In [1]: import numpy as np

In [2]: import numpy.linalg as la

In [3]: np.set_printoptions(precision=1, suppress=True, linewidth=140, sign=" ")

In [4]: rnd = lambda a: np.round(a, 1) + 0

In [5]: K = np.load("arr.npy")

In [6]: K
Out[6]: 
array([[-0.6,  1. , -0.2],
       [-1.8,  1.4,  0.6],
       [ 0.9, -1.5,  0. ],
       [-0.1,  1.5,  0. ],
       [ 0.5, -0.6, -0.1],
       [-0.1,  0.9,  0.1],
       [-1.2,  1.4,  0.4],
       [-0.7,  1.5,  0.1],
       [ 1.1, -1.6, -0.2],
       [ 0.4, -0.6, -0.1],
       [-0.3, -0.8, -0.3],
       [-0.2, -0.1,  0. ],
       [-0.2,  0.6,  0. ],
       [-0.6,  1.7,  0.3],
       [ 0.4, -1. , -0.1],
       [-0.1,  0.5, -0.1],
       [-0.6,  0.8,  0.3],
       [-0.6,  0.9,  0.2],
       [-0.4,  1.6,  0.1],
       [-0.8,  1.1,  0.5],
       [ 0.5,  0. ,  0.4],
       [ 0.2, -0.4,  0. ],
       [-0.2,  0.4,  0.1]])

In [7]: cov = np.cov(K, rowvar=False)

In [8]: rnd(la.eigvalsh(cov)[::-1])
Out[8]: array([ 1.4,  0.1,  0. ])

In [9]: cov.shape
Out[9]: (3, 3)

In [10]: np.argwhere(np.triu(np.abs(np.corrcoef(K.T)) > 0.8, 1))
Out[10]: array([[ 0,  1]])

In [11]: rnd(np.corrcoef(K.T))
Out[11]: 
array([[ 1. , -0.8, -0.6],
       [-0.8,  1. ,  0.6],
       [-0.6,  0.6,  1. ]])

In [12]: np.argsort(-K.std(axis=0).round(6), kind="stable")
Out[12]: array([ 1,  0,  2])

In [13]: rnd(np.corrcoef(K[:, 2], K[:, 1])[0, 1])
Out[13]: np.float64(0.6)

In [14]: np.median(K, axis=0)
Out[14]: array([-0.2,  0.6,  0. ])

In [15]: mat = np.loadtxt("m.csv", delimiter=",")

In [16]: mat
Out[16]: 
array([[ 3.,  0.,  1.,  2.],
       [ 0.,  3.,  0.,  1.],
       [ 1.,  0.,  3.,  0.],
       [ 2.,  1.,  0.,  3.]])

In [17]: T = np.stack([mat, -1 * mat, mat[::-1]])

In [18]: T.sum(axis=0)
Out[18]: 
array([[ 2.,  1.,  0.,  3.],
       [ 1.,  0.,  3.,  0.],
       [ 0.,  3.,  0.,  1.],
       [ 3.,  0.,  1.,  2.]])

In [19]: rnd(la.norm(T, axis=(1, 2)))
Out[19]: array([ 6.9,  6.9,  6.9])

In [20]: la.matrix_rank(T)
Out[20]: array([ 4,  4,  4])

In [21]: rnd(la.norm(mat, 2))
Out[21]: np.float64(5.4)

In [22]: mat[3] @ mat[0]
Out[22]: np.float64(12.0)

In [23]: la.norm(mat, axis=1).argmax()
Out[23]: np.int64(0)

In [24]: rnd(la.norm(mat[3] - mat[0]))
Out[24]: np.float64(2.0)

In [25]: arr = np.diag(np.array([-2, -1]))

In [26]: arr
Out[26]: 
array([[-2,  0],
       [ 0, -1]])

In [27]: rnd(la.det(arr))
Out[27]: np.float64(2.0)

In [28]: arr @ arr
Out[28]: 
array([[ 4,  0],
       [ 0,  1]])

In [29]: np.allclose(arr, arr.T)
Out[29]: True

In [30]: (arr + arr.T) / 2
Out[30]: 
array([[-2.,  0.],
       [ 0., -1.]])

In [31]: la.determinant(arr)
Traceback (most recent call last):
  Cell In[31], line 1
    la.determinant(arr)
AttributeError: module 'numpy.linalg' has no attribute 'determinant'


In [32]: (arr - arr.T) / 2
Out[32]: 
array([[ 0.,  0.],
       [ 0.,  0.]])

In [33]: rnd(np.sort(np.abs(la.eigvals(arr))))
Out[33]: array([ 1.,  2.])

In [34]: la.matrix_power(arr, 2)
Out[34]: 
array([[ 4,  0],
       [ 0,  1]])

In [35]: rng = np.random.default_rng(5)

In [36]: lab = rng.permutation(2)

In [37]: lab
Out[37]: array([ 1,  0])

In [38]: Y = arr[lab][:, lab]

In [39]: rnd(la.det(Y)), rnd(la.det(arr[lab]))
Out[39]: (np.float64(2.0), np.float64(-2.0))

In [40]: np.trace(Y)
Out[40]: np.int64(-3)

In [41]: Y = np.array([[3, 0], [3, 1], [-2, 0], [-3, -1]])

In [42]: la.matrix_rank(np.vstack([mat, Y.T]))
Out[42]: np.int64(4)

In [43]: Y.T @ mat.T
Out[43]: 
array([[ 1.,  6., -3.,  0.],
       [-2.,  2.,  0., -2.]])

In [44]: np.vstack([mat, Y.T]).shape
Out[44]: (6, 4)

In [45]: mat @ Y
Out[45]: 
array([[ 1., -2.],
       [ 6.,  2.],
       [-3.,  0.],
       [ 0., -2.]])

In [46]: np.einsum("ij->j", mat)
Out[46]: array([ 6.,  4.,  4.,  6.])

In [47]: lab = rng.permutation(2)

In [48]: Y = arr[:, lab] * rng.choice([-1, 1], 2)

In [49]: Y
Out[49]: 
array([[ 0, -2],
       [ 1,  0]])

In [50]: Uu, _, Vh = la.svd(arr.T @ Y)

In [51]: lab
Out[51]: array([ 1,  0])

In [52]: np.einsum("ij,ji->", Y, Y)
Out[52]: np.int64(-4)

In [53]: rnd(np.poly(Y))
Out[53]: array([ 1.,  0.,  2.])

In [54]: rnd(la.det(Y.T))
Out[54]: np.float64(2.0)

In [55]: rnd(la.det(Y[::-1]))
Out[55]: np.float64(-2.0)

In [56]: m1 = np.array([[3, 3, 3, 3], [2, 1, 2, 1], [3, 3, 3, 3], [2, 1, 2, 1]])

In [57]: th = np.radians(135)

In [58]: Rm = np.eye(4)

In [59]: Rm[0, 0] = Rm[2, 2] = np.cos(th)

In [60]: Rm[0, 2], Rm[2, 0] = -np.sin(th), np.sin(th)

In [61]: rnd(Rm)
Out[61]: 
array([[-0.7,  0. , -0.7,  0. ],
       [ 0. ,  1. ,  0. ,  0. ],
       [ 0.7,  0. , -0.7,  0. ],
       [ 0. ,  0. ,  0. ,  1. ]])

In [62]: Y = m1 @ Rm.T

In [63]: np.allclose(m1 @ m1.T, Y @ Y.T)
Out[63]: True

In [64]: rnd(np.abs(Y - m1).max(axis=0))
Out[64]: array([ 7.2,  0. ,  3. ,  0. ])

In [65]: rnd(Y)
Out[65]: 
array([[-4.2,  3. ,  0. ,  3. ],
       [-2.8,  1. ,  0. ,  1. ],
       [-4.2,  3. ,  0. ,  3. ],
       [-2.8,  1. ,  0. ,  1. ]])

In [66]: rnd(la.svd(m1, compute_uv=False)), rnd(la.svd(Y, compute_uv=False))
Out[66]: (array([ 9.5,  1.3,  0. ,  0. ]), array([ 9.5,  1.3,  0. ,  0. ]))

In [67]: rnd(la.det(Rm)), rnd(np.trace(Rm))
Out[67]: (np.float64(1.0), np.float64(0.6))

In [68]: Y = Rm / np.sqrt((Rm ** 2).mean(axis=1, keepdims=True))

In [69]: la.matrix_rank(Y) == la.matrix_rank(Rm)
Out[69]: np.True_

In [70]: Y[1]
Out[70]: array([ 0.,  2.,  0.,  0.])
